$ python -q
>>> import numpy as np
>>> import numpy.linalg as la
>>> np.set_printoptions(precision=2, suppress=True, linewidth=160)
>>> J = np.loadtxt("dump.csv", delimiter=",")
>>> print(J)
[[ 1.    0.04 -0.02  0.02]
 [ 0.04  0.04 -0.11 -0.16]
 [-0.02 -0.11  0.32  0.45]
 [ 0.02 -0.16  0.45  0.64]]
>>> print(round(float(np.abs(la.eigvals(J)).max()), 2))
1.0
>>> assert J == J.T
Traceback (most recent call last):
  File "<python-input-6>", line 1, in <module>
    assert J == J.T
           ^^^^^^^^
ValueError: The truth value of an array with more than one element is ambiguous. Use a.any() or a.all()
>>> la.determinant(J)
Traceback (most recent call last):
  File "<python-input-7>", line 1, in <module>
    la.determinant(J)
    ^^^^^^^^^^^^^^
AttributeError: module 'numpy.linalg' has no attribute 'determinant'
>>> rng = np.random.default_rng(849)
>>> Y = J + rng.integers(-2, 3, (4, 2)) @ rng.integers(-2, 3, (2, 4))
>>> print(Y)
[[ 3.    5.04 -5.02 -4.98]
 [ 4.04  1.04 -1.11 -1.16]
 [-2.02 -5.11  5.32  5.45]
 [ 2.02 -4.16  4.45  4.64]]
>>> print(np.round(la.svd(Y - J, compute_uv=False), 2) + 0)
[14.33  4.87  0.    0.  ]
>>> print(Y - J)
[[ 2.  5. -5. -5.]
 [ 4.  1. -1. -1.]
 [-2. -5.  5.  5.]
 [ 2. -4.  4.  4.]]
>>> print(np.abs(Y - J).sum(axis=1))
[17.  7. 17. 14.]
>>> t = np.radians(36)
>>> r_ = np.eye(4)
>>> r_[0, 0] = r_[2, 2] = np.cos(t)
>>> r_[0, 2], r_[2, 0] = -np.sin(t), np.sin(t)
>>> print(r_)
[[ 0.81  0.   -0.59  0.  ]
 [ 0.    1.    0.    0.  ]
 [ 0.59  0.    0.81  0.  ]
 [ 0.    0.    0.    1.  ]]
>>> Y = J @ r_.T
>>> print(np.round(la.svd(J, compute_uv=False), 2) + 0, np.round(la.svd(Y, compute_uv=False), 2) + 0)
[1. 1. 0. 0.] [1. 1. 0. 0.]
>>> print(np.allclose(J @ J.T, Y @ Y.T))
True
>>> print(Y)
[[ 0.82  0.04  0.57  0.02]
 [ 0.1   0.04 -0.07 -0.16]
 [-0.2  -0.11  0.25  0.45]
 [-0.25 -0.16  0.38  0.64]]
>>> print(np.abs(Y - J).max(axis=0))
[0.27 0.   0.59 0.  ]
>>> print(np.argsort(-la.norm(Y, axis=0).round(6), kind="stable")[:3])
[0 3 2]
>>> print(round(la.norm(Y, 2) / la.norm(Y), 2))
0.71
>>> print(la.cond(Y) > 100)
True
>>> print(round(float(la.det(2 * J)), 2), round(la.det(J), 2))
0.0 0.0
>>> print(np.kron(np.eye(2, dtype=int), J))
[[ 1.    0.04 -0.02  0.02  0.    0.   -0.    0.  ]
 [ 0.04  0.04 -0.11 -0.16  0.    0.   -0.   -0.  ]
 [-0.02 -0.11  0.32  0.45 -0.   -0.    0.    0.  ]
 [ 0.02 -0.16  0.45  0.64  0.   -0.    0.    0.  ]
 [ 0.    0.   -0.    0.    1.    0.04 -0.02  0.02]
 [ 0.    0.   -0.   -0.    0.04  0.04 -0.11 -0.16]
 [-0.   -0.    0.    0.   -0.02 -0.11  0.32  0.45]
 [ 0.   -0.    0.    0.    0.02 -0.16  0.45  0.64]]
>>> print(round(la.eigvals(J).sum().real, 2))
2.0
>>> print(np.einsum("ii->", J))
2.0
>>> mat = np.loadtxt("a.csv", delimiter=",")
>>> print(mat)
[[ 20.  54.  14.  22.  16.  32.]
 [ 54. 162.  45.  27.  45.  72.]
 [ 14.  45.  13.   1.  12.  16.]
 [ 22.  27.   1.  89.  14.  64.]
 [ 16.  45.  12.  14.  13.  24.]
 [ 32.  72.  16.  64.  24.  64.]]
>>> # looks like rank 2
>>> ev, evecs = la.eigh(mat)
>>> print((ev > 1e-8).sum(), (ev < -1e-8).sum())
2 0
>>> print(np.abs(evecs[:, -1]))
[0.27 0.73 0.19 0.33 0.22 0.45]
>>> print(np.round(la.svd(mat, compute_uv=False), 2) + 0)
[264.33  96.67   0.     0.     0.     0.  ]
>>> print(evecs @ np.diag(ev) @ evecs.T)
[[ 20.  54.  14.  22.  16.  32.]
 [ 54. 162.  45.  27.  45.  72.]
 [ 14.  45.  13.   1.  12.  16.]
 [ 22.  27.   1.  89.  14.  64.]
 [ 16.  45.  12.  14.  13.  24.]
 [ 32.  72.  16.  64.  24.  64.]]
>>> Y = np.array([[3, 2, 3], [0, 3, 4], [3, 5, 5], [5, 1, 3], [2, 0, 3], [3, 5, 0]])
>>> print(np.einsum("ij,ij->i", mat, mat))
[ 5276. 39123.  2791. 13427.  3366. 15232.]
>>> print(la.matrix_rank(mat @ Y))
2
>>> print(np.einsum("ik,kj->ji", mat, Y))
[[ 340.  738.  158.  734.  252.  704.]
 [ 454. 1206.  309.  539.  361.  744.]
 [ 460. 1251.  326.  488.  369.  728.]]
>>> print(np.vstack([mat, Y.T]).shape)
(9, 6)
>>> data = np.loadtxt("test12.csv", delimiter=",")
>>> print(data)
[[  1.2  -13.7   -0.49  -4.92  -5.48]
 [ -0.31  -4.55  -0.86  -2.9   -2.05]
 [ -0.86 -11.44  -2.22  -6.95  -6.13]
 [ -1.06  -0.42  -0.71  -2.15  -1.06]
 [  0.28 -13.91   0.03  -5.39  -6.03]
 [  0.73  -6.78   0.72  -1.92  -2.67]
 [  0.39  -7.18  -0.37  -2.95  -3.36]
 [ -0.64  -7.9   -1.81  -5.44  -4.52]
 [  1.44 -15.72  -0.25  -5.88  -6.52]
 [  1.21 -13.45   0.69  -3.42  -4.66]
 [  0.51  -9.62  -1.1   -4.28  -4.54]
 [  0.03  -3.31  -0.74  -1.43  -1.89]
 [ -0.22  -1.87  -0.3   -1.51  -1.8 ]
 [ -1.19  -4.77  -2.47  -5.17  -3.73]
 [  0.08  -9.08   0.24  -2.5   -3.43]
 [ -0.48 -14.86  -1.93  -8.46  -7.66]
 [ -2.22  -8.95  -2.76  -7.95  -6.09]
 [  0.22  -5.5    0.64  -0.99  -1.39]
 [  0.16  -3.27  -0.05  -2.03  -2.26]
 [  0.92 -14.3   -0.65  -5.51  -6.11]
 [ -1.85  -3.4   -2.12  -4.77  -2.9 ]]
>>> Xs = (data - data.mean(axis=0)) / data.std(axis=0)
>>> print(np.argwhere(np.abs(Xs) > 2))
[[15  3]
 [16  0]]
>>> print(Xs.std(axis=0))
[1. 1. 1. 1. 1.]
>>> coef = la.lstsq(np.delete(Xs, 1, axis=1), Xs[:, 1])[0]
>>> print(np.round(1 - np.var(Xs[:, 1] - np.delete(Xs, 1, axis=1) @ coef), 2))
0.97
>>> print(coef)
[-0.22 -0.32  0.25  0.76]
>>> W0 = np.loadtxt("out5.csv", delimiter=",")
>>> print(W0)
[[2. 2. 2. 2.]
 [2. 4. 4. 4.]
 [2. 4. 6. 6.]
 [2. 4. 6. 8.]]
>>> # symmetric, so the eigenvalues are real
>>> ev, evecs = la.eig(W0)
>>> print(ev)
[16.58  2.    0.85  0.57]
>>> lab = rng.permutation(4)
>>> Y = W0[:, lab] * rng.choice([-1, 1], 4)
>>> print(Y)
[[-2. -2.  2. -2.]
 [-2. -4.  4. -4.]
 [-2. -4.  6. -6.]
 [-2. -4.  6. -8.]]
>>> Uu, _, vt = la.svd(W0.T @ Y)
>>> print(lab)
[0 1 2 3]
>>> ev, evecs = la.eigh(W0)
>>> x = np.array([-1, -2, 0, 2])
>>> print(x @ W0 @ x)
18.0
>>> print(evecs * np.sqrt(ev) @ evecs.T)
[[1.22 0.52 0.37 0.32]
 [0.52 1.59 0.84 0.7 ]
 [0.37 0.84 1.92 1.22]
 [0.32 0.7  1.22 2.44]]
>>> print(np.abs(W0).sum(axis=1).max(), round(float(np.abs(ev).max()), 2))
20.0 16.58
>>> x = np.ones(4)
>>> for _ in range(4):
...     x = W0 @ x
...     x /= la.norm(x)
...     print(round(x @ W0 @ x, 2))
... 
16.56
16.58
16.58
16.58
>>> print(x)
[0.23 0.43 0.58 0.66]
>>> print(round(float(la.eigvalsh(W0)[-1]), 2))
16.58
>>> F = np.load("sample17.npy")
>>> print(F)
[[-0.39 -0.43  0.18  0.46  0.65]
 [ 0.56 -0.81 -0.04 -0.07 -0.13]
 [-0.73 -0.39 -0.16 -0.24 -0.48]
 [-0.06 -0.05  0.44 -0.81  0.38]
 [ 0.    0.   -0.86 -0.27  0.43]]
>>> # columns are unit length and at right angles
>>> u = np.array([3, 1, -5, -1, -5])
>>> Y = F + np.outer(u, np.eye(5)[0])
>>> print(np.round(la.det(Y) / la.det(F), 2), np.round(1 + la.solve(F, u)[0], 2))
4.08 4.08
>>> print(Y)
[[ 2.61 -0.43  0.18  0.46  0.65]
 [ 1.56 -0.81 -0.04 -0.07 -0.13]
 [-5.73 -0.39 -0.16 -0.24 -0.48]
 [-1.06 -0.05  0.44 -0.81  0.38]
 [-5.    0.   -0.86 -0.27  0.43]]
>>> print(la.matrix_rank(la.inv(Y) - la.inv(F), tol=1e-8))
1
>>> print(la.matrix_rank(Y - F))
1
>>> q, evecs = la.qr(F[:, :4])[0], la.qr(F[:, 4:])[0]
>>> s = la.svd(q.T @ evecs, compute_uv=False)
>>> print((s > 0.9).sum())
0
>>> print(s.round(2) + 0)
[0.]
>>> print(np.sort(np.abs(la.eigvals(F))))
[1. 1. 1. 1. 1.]
>>> print(F @ F)
[[-0.24  0.42 -0.45 -0.73  0.16]
 [-0.64  0.44  0.22  0.42  0.41]
 [ 0.2   0.71  0.22  0.06 -0.64]
 [-0.28 -0.07 -0.76  0.43 -0.39]
 [ 0.64  0.35 -0.34  0.31  0.5 ]]
>>> print((F + F.T) / 2)
[[-0.39  0.07 -0.27  0.2   0.33]
 [ 0.07 -0.81 -0.22 -0.06 -0.07]
 [-0.27 -0.22 -0.16  0.1  -0.67]
 [ 0.2  -0.06  0.1  -0.81  0.06]
 [ 0.33 -0.07 -0.67  0.06  0.43]]
>>> F.inv()
Traceback (most recent call last):
  File "<python-input-87>", line 1, in <module>
    F.inv()
    ^^^^^
AttributeError: 'numpy.ndarray' object has no attribute 'inv'
>>> print(np.round(np.abs(la.eigvals(F)).max(), 2))
1.0
>>> la.determinant(F)
Traceback (most recent call last):
  File "<python-input-89>", line 1, in <module>
    la.determinant(F)
    ^^^^^^^^^^^^^^
AttributeError: module 'numpy.linalg' has no attribute 'determinant'
>>> x = np.array([5, -1, -2, 3, 1])
>>> print(np.round(la.inv(F), 2) + 0)
[[-0.39  0.56 -0.73 -0.06  0.  ]
 [-0.43 -0.81 -0.39 -0.05  0.  ]
 [ 0.18 -0.04 -0.16  0.44 -0.86]
 [ 0.46 -0.07 -0.24 -0.81 -0.27]
 [ 0.65 -0.13 -0.48  0.38  0.43]]
>>> print([p for p in range(1, 25) if np.allclose(la.matrix_power(F, p), np.eye(5))])
[]
>>> print(5 - la.matrix_rank(F - np.eye(5), tol=1e-8))
1
>>> print(np.sort(np.abs(np.degrees(np.angle(la.eigvals(F))))))
[  0.   115.1  115.1  162.34 162.34]
>>> M = np.load("arr.npy")
>>> print(M)
[[ 4  5]
 [ 6  7]
 [ 8  9]
 [10 11]
 [12 13]]
>>> def softmax(z):
...     e = np.exp(z - z.max(axis=-1, keepdims=True))
...     return e / e.sum(axis=-1, keepdims=True)
... 
>>> print(np.round(softmax(10 * M[2]), 2) + 0)
[0. 1.]
>>> print(softmax(M[2]))
[0.27 0.73]
>>> scores = M @ M.T / np.sqrt(2)
>>> print(np.round(softmax(scores + np.triu(np.full(scores.shape, -np.inf), 1)), 2) + 0)
[[1. 0. 0. 0. 0.]
 [0. 1. 0. 0. 0.]
 [0. 0. 1. 0. 0.]
 [0. 0. 0. 1. 0.]
 [0. 0. 0. 0. 1.]]
